In [1]: import numpy as np

In [2]: from numpy import linalg as LA

In [3]: np.set_printoptions(suppress=True, linewidth=160)

In [4]: J = np.load("mat.npy")

In [5]: print(J)
[[ 0  0  0  0  0  0  0  0]
 [-2 -2 -2  4  0 -2  0  2]
 [ 1  1  1 -2  0  1  0 -1]
 [-1 -1 -1  2  0 -1  0  1]
 [-3 -3 -3  6  0 -3  0  3]
 [ 1  1  1 -2  0  1  0 -1]
 [ 1  1  1 -2  0  1  0 -1]
 [ 0  0  0  0  0  0  0  0]
 [-3 -3 -3  6  0 -3  0  3]
 [-3 -3 -3  6  0 -3  0  3]]

In [6]: # looks like rank 1

In [7]: print(np.round(LA.norm(J, 2) / LA.norm(J), 2))
1.0

In [8]: print([round(float(x), 2) for x in LA.svd(J, compute_uv=False)[:3]])
[17.75, 0.0, 0.0]

In [9]: print(LA.cond(J) > 100)
True

In [10]: print(LA.matrix_rank(J, rtol=0.1))
1

In [11]: mat = np.load("sample1.npy")

In [12]: print(mat)
[[-3  2 -3 -5 -4  0 -2  3  1  1  1]
 [ 5  5  3 -2  5  3  5  4 -1  1  1]
 [ 2 -3  2 -5  3 -5 -2 -3  2  4  3]
 [ 5  3  4 -3 -4 -1 -4  0  1  5  3]
 [ 4  0 -2  2 -3  0  0  4  1  2 -4]
 [ 5 -2  4  5 -4  4  4  0  2  3  4]
 [-5 -3  0  3  4  5 -4 -5  0 -2 -4]
 [ 1  3  0  5  4 -1 -2  0  1  5 -5]
 [-5  1  1 -5 -5  4  4  5 -3 -5  1]
 [ 3  0  5  1  1 -3 -2 -5 -3 -2 -1]
 [-4 -3  2  3 -4  2  4  2 -2  2 -5]
 [-1  2  5 -1  2  2  1  5  2  2  0]
 [ 7 12  3 -9  6  6  8 11 -1  3  3]]

In [13]: vec = np.array([-3, 0, 1, 1, 3, 3, -1, 0, 1, -2, 0])

In [14]: h = np.maximum(mat @ vec, 0)

In [15]: print(np.maximum(mat @ vec, 0) - np.maximum(-mat @ vec, 0))
[-10   2 -19 -34 -24 -14  53   4  11  -6   1  16  -6]

In [16]: print(h)
[ 0  2  0  0  0  0 53  4 11  0  1 16  0]

In [17]: print(np.round(np.tanh(mat @ vec), 2))
[-1.    0.96 -1.   -1.   -1.   -1.    1.    1.    1.   -1.    0.76  1.   -1.  ]

In [18]: th = np.radians(180)

In [19]: Rm = np.eye(11)

In [20]: Rm[2, 2] = Rm[5, 5] = np.cos(th)

In [21]: Rm[2, 5], Rm[5, 2] = -np.sin(th), np.sin(th)

In [22]: print(Rm.round(2) + 0)
[[ 1.  0.  0.  0.  0.  0.  0.  0.  0.  0.  0.]
 [ 0.  1.  0.  0.  0.  0.  0.  0.  0.  0.  0.]
 [ 0.  0. -1.  0.  0.  0.  0.  0.  0.  0.  0.]
 [ 0.  0.  0.  1.  0.  0.  0.  0.  0.  0.  0.]
 [ 0.  0.  0.  0.  1.  0.  0.  0.  0.  0.  0.]
 [ 0.  0.  0.  0.  0. -1.  0.  0.  0.  0.  0.]
 [ 0.  0.  0.  0.  0.  0.  1.  0.  0.  0.  0.]
 [ 0.  0.  0.  0.  0.  0.  0.  1.  0.  0.  0.]
 [ 0.  0.  0.  0.  0.  0.  0.  0.  1.  0.  0.]
 [ 0.  0.  0.  0.  0.  0.  0.  0.  0.  1.  0.]
 [ 0.  0.  0.  0.  0.  0.  0.  0.  0.  0.  1.]]

In [23]: A2 = mat @ Rm.T

In [24]: print(np.abs(A2 - mat).max(axis=0))
[ 0.  0. 10.  0.  0. 12.  0.  0.  0.  0.  0.]

In [25]: print(A2.round(2) + 0)
[[-3.  2.  3. -5. -4.  0. -2.  3.  1.  1.  1.]
 [ 5.  5. -3. -2.  5. -3.  5.  4. -1.  1.  1.]
 [ 2. -3. -2. -5.  3.  5. -2. -3.  2.  4.  3.]
 [ 5.  3. -4. -3. -4.  1. -4.  0.  1.  5.  3.]
 [ 4.  0.  2.  2. -3.  0.  0.  4.  1.  2. -4.]
 [ 5. -2. -4.  5. -4. -4.  4.  0.  2.  3.  4.]
 [-5. -3.  0.  3.  4. -5. -4. -5.  0. -2. -4.]
 [ 1.  3.  0.  5.  4.  1. -2.  0.  1.  5. -5.]
 [-5.  1. -1. -5. -5. -4.  4.  5. -3. -5.  1.]
 [ 3.  0. -5.  1.  1.  3. -2. -5. -3. -2. -1.]
 [-4. -3. -2.  3. -4. -2.  4.  2. -2.  2. -5.]
 [-1.  2. -5. -1.  2. -2.  1.  5.  2.  2.  0.]
 [ 7. 12. -3. -9.  6. -6.  8. 11. -1.  3.  3.]]

In [26]: print(np.round(LA.svd(mat, compute_uv=False), 2), np.round(LA.svd(A2, compute_uv=False), 2))
[28.41 18.15 15.23 14.19 11.65  8.84  8.    7.32  4.3   3.77  0.39] [28.41 18.15 15.23 14.19 11.65  8.84  8.    7.32  4.3   3.77  0.39]

In [27]: print(round(float(LA.det(Rm)), 2), np.trace(Rm))
1.0 7.0

In [28]: print(np.allclose(mat @ mat.T, A2 @ A2.T))
True

In [29]: data = np.loadtxt("a.csv", delimiter=",")

In [30]: print(data)
[[-0.5   1.7   0.   -1.2  -0.2  -1.1  -1.2 ]
 [ 1.2  -0.8   1.8   2.3   0.3  -0.9  -1.  ]
 [ 0.    0.1  -0.9  -0.1  -1.6  -0.4   0.5 ]
 [ 0.3  -1.1  -0.6   0.3  -1.   -0.7   0.1 ]
 [-0.1   1.6   1.2   0.8  -0.4   1.1   0.  ]
 [ 0.4  -1.6  -1.1   1.6  -1.1   0.5   2.2 ]
 [-1.3  -1.1  -0.8  -1.2  -0.1  -1.1  -0.3 ]
 [-0.2   1.   -0.1  -1.   -0.3   0.2  -0.7 ]
 [ 0.7  -0.2  -0.7  -0.4  -0.8   0.9  -1.3 ]
 [ 1.1  -1.4  -0.2  -0.9   0.5  -1.3  -0.6 ]
 [ 0.02 -1.19 -0.6   0.44 -0.97 -0.64  0.24]
 [ 0.2   0.8  -0.7   1.6   0.4   0.2  -1.5 ]]

In [31]: th = np.radians(135)

In [32]: Rm = np.eye(7)

In [33]: Rm[0, 0] = Rm[3, 3] = np.cos(th)

In [34]: Rm[0, 3], Rm[3, 0] = -np.sin(th), np.sin(th)

In [35]: print(Rm.round(2))
[[-0.71  0.    0.   -0.71  0.    0.    0.  ]
 [ 0.    1.    0.    0.    0.    0.    0.  ]
 [ 0.    0.    1.    0.    0.    0.    0.  ]
 [ 0.71  0.    0.   -0.71  0.    0.    0.  ]
 [ 0.    0.    0.    0.    1.    0.    0.  ]
 [ 0.    0.    0.    0.    0.    1.    0.  ]
 [ 0.    0.    0.    0.    0.    0.    1.  ]]

In [36]: A2 = data @ Rm.T

In [37]: print(np.round(LA.det(Rm), 2), round(np.trace(Rm), 2))
1.0 3.59

In [38]: print(np.round(LA.svd(data, compute_uv=False), 2), np.round(LA.svd(A2, compute_uv=False), 2))
[4.99 4.44 3.71 2.74 2.07 1.8  1.2 ] [4.99 4.44 3.71 2.74 2.07 1.8  1.2 ]

In [39]: print(np.allclose(LA.norm(data, axis=1), LA.norm(A2, axis=1)))
True

In [40]: O, evecs = LA.qr(data[:, :4])[0], LA.qr(data[:, 4:])[0]

In [41]: sig = LA.svd(O.T @ evecs, compute_uv=False)

In [42]: print((sig > 0.9).sum())
0

In [43]: print(round(LA.norm(O @ O.T - evecs @ evecs.T, 2), 2))
1.0

In [44]: rng = np.random.default_rng(53)

In [45]: th = np.sort(rng.uniform(-2, 2, 31))

In [46]: M = np.c_[th, th ** 2, th ** 3] @ np.array([[-3, -2, 1, 3, -3, -3], [0, 1, 0, 1, 1, -1], [2, 3, 2, -2, -3, 1]])

In [47]: print(M.round(2) + 0)
[[ -9.09 -14.7  -16.91  12.91  32.12  -5.44]
 [ -8.37 -13.67 -16.04  12.05  30.62  -4.99]
 [ -4.44  -8.03 -11.15   7.26  22.07  -2.52]
 [ -4.38  -7.96 -11.09   7.19  21.95  -2.49]
 [ -3.16  -6.19  -9.48   5.66  19.09  -1.71]
 [ -3.01  -5.97  -9.28   5.47  18.73  -1.61]
 [ -0.3   -2.01  -5.38   1.91  11.6    0.14]
 [  1.34   0.63  -1.99  -0.65   4.92   1.23]
 [  1.38   0.72  -1.8   -0.75   4.52   1.25]
 [  1.41   0.88  -1.29  -0.95   3.41   1.26]
 [  1.36   0.91  -1.01  -1.01   2.76   1.22]
 [  1.26   0.88  -0.76  -1.     2.15   1.13]
 [ -0.04  -0.03   0.01   0.04  -0.04  -0.04]
 [ -1.07  -0.45   0.53   1.23  -1.23  -1.29]
 [ -1.28  -0.35   0.8    1.54  -1.7   -1.68]
 [ -1.41   0.     1.26   1.85  -2.44  -2.15]
 [ -1.4    0.34   1.61   1.97  -2.98  -2.4 ]
 [ -1.4    0.4    1.67   1.99  -3.06  -2.44]
 [ -1.36   0.68   1.91   2.03  -3.43  -2.58]
 [ -1.28   1.03   2.22   2.05  -3.87  -2.72]
 [ -0.74   2.73   3.56   1.9   -5.8   -3.14]
 [ -0.54   3.26   3.95   1.8   -6.35  -3.21]
 [ -0.06   4.43   4.8    1.53  -7.55  -3.33]
 [ -0.01   4.53   4.88   1.51  -7.66  -3.34]
 [  0.33   5.32   5.44   1.3   -8.45  -3.38]
 [  2.88  10.63   9.1   -0.45 -13.57  -3.32]
 [  2.91  10.7    9.15  -0.48 -13.64  -3.32]
 [  3.24  11.34   9.58  -0.72 -14.24  -3.28]
 [  5.2   15.13  12.13  -2.2  -17.79  -3.  ]
 [  9.29  22.72  17.15  -5.43 -24.82  -2.17]
 [  9.86  23.74  17.83  -5.88 -25.76  -2.03]]

In [48]: print(np.argsort(-LA.norm(M, axis=0).round(6), kind="stable")[:3])
[4 1 2]

In [49]: print([round(float(x), 2) for x in LA.svd(M, compute_uv=False)[:3]])
[106.4, 22.92, 16.98]

In [50]: print(LA.lstsq(M[:-1].T, M[-1])[2])
3

In [51]: print(np.unique(M.round(6), axis=0).shape)
(31, 6)

In [52]: arr = np.array([[-2, 3, -2, -3, 2, 1, 3, 2, 0, -3, 2, 3],
    ...:     [1, -1, -1, 1, -1, 0, 1, 1, -2, 1, 2, -1],
    ...:     [2, -3, 3, 2, -2, 2, 3, 1, -3, 2, 1, -2],
    ...:     [-3, -1, 0, 1, 3, -1, 0, 3, 1, 3, 0, -2],
    ...:     [3, -3, 2, 1, -2, -3, 1, 1, 2, 0, 3, -1],
    ...:     [2, 3, -3, 2, -3, 2, -1, 2, 1, -1, -2, -1],
    ...:     [0, 3, -1, -2, 1, 1, -1, 1, -3, -2, -3, 0],
    ...:     [-1, 0, 1, -1, -1, -1, -1, -1, 1, -2, 2, 1]]) * (rng.random((8, 12)) < 0.3)

In [53]: print(arr)
[[ 0  0  0  0  2  0  0  0  0  0  0  0]
 [ 1 -1  0  0  0  0  0  0  0  0  0  0]
 [ 0  0  3  0  0  2  0  0  0  0  1  0]
 [ 0 -1  0  0  0 -1  0  0  1  3  0 -2]
 [ 3  0  0  0 -2 -3  1  1  0  0  0  0]
 [ 0  0 -3  2  0  2  0  2  0  0  0  0]
 [ 0  0  0 -2  1  0  0  0  0 -2  0  0]
 [ 0  0  0  0  0 -1  0 -1  1  0  2  0]]

In [54]: A2 = np.c_[mat[:, :2] @ np.array([[2, 2], [-2, 4]]), np.array([0, 3, 7, 8, 7, 1, 4, 0, 3, 1, 4, 3, 1])]

In [55]: print(A2)
[[-10   2   0]
 [  0  30   3]
 [ 10  -8   7]
 [  4  22   8]
 [  8   8   7]
 [ 14   2   1]
 [ -4 -22   4]
 [ -4  14   0]
 [-12  -6   3]
 [  6   6   1]
 [ -2 -20   4]
 [ -6   6   3]
 [-10  62   1]]

In [56]: print(np.round(LA.norm(LA.qr(mat)[0].T @ A2, axis=0) ** 2 / ((A2 ** 2).sum(axis=0) + 1e-12), 2))
[1.   1.   0.94]

In [57]: print(np.round(LA.norm(A2 - mat @ LA.lstsq(mat, A2)[0], axis=0), 2) + 0)
[0.   0.   3.57]

In [58]: print(np.round(LA.lstsq(mat, A2[:, 0])[0], 2) + 0)
[ 2. -2.  0.  0.  0.  0.  0.  0.  0.  0.  0.]

In [59]: r0 = np.array([2, 2, 1])

In [60]: print(np.cross(arr[7, :3], arr[4, :3]))
[0 0 0]

In [61]: print(np.correlate(arr[7], arr[4], "full"))
[ 0  0  0  0  0  0  0  0  0 -1 -1  2  2  4  1  0 -9 -4 -3  3  0  6  0]

In [62]: E = np.load("test2.npy")

In [63]: print(E)
[[  0  -2   1   2   4  -7  -7  -8 -12   9  14]
 [  2   0  -1   2   7   2  -8   9  -9   8   8]
 [ -1   1   0   2  14  -3   6  16 -13  -9 -15]
 [ -2  -2  -2   0   6 -14  -2  -6  11   1   1]
 [ -4  -7 -14  -6   0  -5   5   5  12  -6 -14]
 [  7  -2   3  14   5   0   8 -10  -4   1   8]
 [  7   8  -6   2  -5  -8   0  -2   3 -10   7]
 [  8  -9 -16   6  -5  10   2   0 -15  18   5]
 [ 12   9  13 -11 -12   4  -3  15   0  -9  11]
 [ -9  -8   9  -1   6  -1  10 -18   9   0   1]
 [-14  -8  15  -1  14  -8  -7  -5 -11  -1   0]]

In [64]: print([round(float(x), 2) for x in LA.svd(E, compute_uv=False)[:3]])
[44.48, 44.48, 37.01]

In [65]: print(np.round(LA.norm(E, 2) / LA.norm(E), 2))
0.5

In [66]: U, sig, Vt = LA.svd(E)

In [67]: print(np.argmax(sig[:-1] / (sig[1:] + 1e-6)) + 1)
10

In [68]: print(sig.round(2) + 0)
[44.48 44.48 37.01 37.01 23.04 23.04 11.04 11.04  5.03  5.03  0.  ]

In [69]: A2 = U[:, :10] @ np.diag(sig[:10]) @ Vt[:10]

In [70]: print(round(np.abs(E - A2).max(), 2))
0.0

In [71]: A2 = np.array([[9, -1, -1, 2, 4, 7, -5, -6, 7]])

In [72]: X = A2.T @ A2

In [73]: print(X)
[[ 81  -9  -9  18  36  63 -45 -54  63]
 [ -9   1   1  -2  -4  -7   5   6  -7]
 [ -9   1   1  -2  -4  -7   5   6  -7]
 [ 18  -2  -2   4   8  14 -10 -12  14]
 [ 36  -4  -4   8  16  28 -20 -24  28]
 [ 63  -7  -7  14  28  49 -35 -42  49]
 [-45   5   5 -10 -20 -35  25  30 -35]
 [-54   6   6 -12 -24 -42  30  36 -42]
 [ 63  -7  -7  14  28  49 -35 -42  49]]

In [74]: blk = np.stack([X, 4 * X, X[::-1]])

In [75]: print(LA.matrix_rank(blk))
[1 1 1]

In [76]: print(np.round(LA.det(blk), 2))
[0. 0. 0.]

In [77]: print(blk.shape)
(3, 9, 9)

In [78]: print(np.round(LA.norm(blk, axis=(1, 2)), 2))
[ 262. 1048.  262.]

In [79]: print(X[6] @ X[1])
1310

In [80]: LA.norm(X, axis=2)
AxisError: axis 2 is out of bounds for array of dimension 2


In [81]: print(round(float(LA.norm(X[6] - X[1])), 2))
64.75

In [82]: print(round(LA.norm(X) ** 2 / LA.norm(X, 2) ** 2, 2))
1.0

In [83]: vals, evecs = LA.eigh(X)

In [84]: vec = np.array([0, 1, -3, 2, 1, 3, -2, 2, 3])

In [85]: print(vec @ X @ vec)
2500

In [86]: print(np.round(LA.eigvalsh(X[1:, 1:]), 2) + 0)
[  0.   0.   0.   0.   0.   0.   0. 181.]

In [87]: print(np.round(evecs * np.abs(vals) @ evecs.T, 2))
[[ 81.  -9.  -9.  18.  36.  63. -45. -54.  63.]
 [ -9.   1.   1.  -2.  -4.  -7.   5.   6.  -7.]
 [ -9.   1.   1.  -2.  -4.  -7.   5.   6.  -7.]
 [ 18.  -2.  -2.   4.   8.  14. -10. -12.  14.]
 [ 36.  -4.  -4.   8.  16.  28. -20. -24.  28.]
 [ 63.  -7.  -7.  14.  28.  49. -35. -42.  49.]
 [-45.   5.   5. -10. -20. -35.  25.  30. -35.]
 [-54.   6.   6. -12. -24. -42.  30.  36. -42.]
 [ 63.  -7.  -7.  14.  28.  49. -35. -42.  49.]]

In [88]: A2 = X[0, 0] * X[1:] - np.outer(X[1:, 0], X[0])

In [89]: print(A2)
[[0 0 0 0 0 0 0 0 0]
 [0 0 0 0 0 0 0 0 0]
 [0 0 0 0 0 0 0 0 0]
 [0 0 0 0 0 0 0 0 0]
 [0 0 0 0 0 0 0 0 0]
 [0 0 0 0 0 0 0 0 0]
 [0 0 0 0 0 0 0 0 0]
 [0 0 0 0 0 0 0 0 0]]

In [90]: print(np.round(X[:, 0] / X[0, 0], 2))
[ 1.   -0.11 -0.11  0.22  0.44  0.78 -0.56 -0.67  0.78]

In [91]: O, _ = LA.qr(np.array([[1.1, -0.7, -0.8],
    ...:     [-0.9, -0.9, -0.6],
    ...:     [-1.9, 2.4, -1.8],
    ...:     [0.3, 1.9, -1.7],
    ...:     [-1.6, -0.9, -0.6],
    ...:     [1.1, 1.3, -0.7],
    ...:     [-0.5, 0.6, -0.5],
    ...:     [-0.3, -0.4, 1.2],
    ...:     [-2.9, -0.6, -0.2],
    ...:     [0.7, -0.4, 0.1],
    ...:     [0.1, -1.3, 1.2],
    ...:     [0.7, -2.1, 0.0],
    ...:     [1.1, 0.7, -0.1]]))

In [92]: m1 = O @ O.T

In [93]: print(m1.round(2) + 0)
[[ 0.32  0.14 -0.09  0.13  0.09  0.07 -0.01 -0.21 -0.13  0.08 -0.07  0.3   0.03]
 [ 0.14  0.19  0.04  0.02  0.21 -0.07  0.02 -0.11  0.16  0.01 -0.03  0.19 -0.09]
 [-0.09  0.04  0.47  0.25  0.1   0.07  0.12 -0.09  0.19 -0.1  -0.2  -0.23 -0.02]
 [ 0.13  0.02  0.25  0.31 -0.01  0.18  0.07 -0.19 -0.1   0.   -0.2  -0.04  0.08]
 [ 0.09  0.21  0.1  -0.01  0.25 -0.11  0.03 -0.08  0.26 -0.02 -0.02  0.15 -0.12]
 [ 0.07 -0.07  0.07  0.18 -0.11  0.16  0.02 -0.09 -0.2   0.02 -0.11 -0.05  0.1 ]
 [-0.01  0.02  0.12  0.07  0.03  0.02  0.03 -0.03  0.05 -0.02 -0.05 -0.05 -0.01]
 [-0.21 -0.11 -0.09 -0.19 -0.08 -0.09 -0.03  0.18  0.05 -0.03  0.12 -0.13 -0.02]
 [-0.13  0.16  0.19 -0.1   0.26 -0.2   0.05  0.05  0.43 -0.09  0.03 -0.03 -0.18]
 [ 0.08  0.01 -0.1   0.   -0.02  0.02 -0.02 -0.03 -0.09  0.04  0.01  0.09  0.02]
 [-0.07 -0.03 -0.2  -0.2  -0.02 -0.11 -0.05  0.12  0.03  0.01  0.14  0.04 -0.04]
 [ 0.3   0.19 -0.23 -0.04  0.15 -0.05 -0.05 -0.13 -0.03  0.09  0.04  0.39 -0.04]
 [ 0.03 -0.09 -0.02  0.08 -0.12  0.1  -0.01 -0.02 -0.18  0.02 -0.04 -0.04  0.09]]

In [94]: vec = np.array([-3, 2, -1, 1, -3, 3, 0, 2, 2, -1, 3, -2, 1])

In [95]: print(np.round(m1 @ (2 * vec), 2))
[-4.06 -2.71  0.35 -1.52 -2.3  -0.29 -0.04  2.77  0.07 -0.83  0.97 -4.08  0.31]

In [96]: print(np.round(m1 @ np.eye(13)[6], 2))
[-0.01  0.02  0.12  0.07  0.03  0.02  0.03 -0.03  0.05 -0.02 -0.05 -0.05 -0.01]

In [97]: print(np.round(np.einsum("ij,j->i", m1, vec), 2))
[-2.03 -1.35  0.17 -0.76 -1.15 -0.14 -0.02  1.39  0.04 -0.41  0.48 -2.04  0.16]
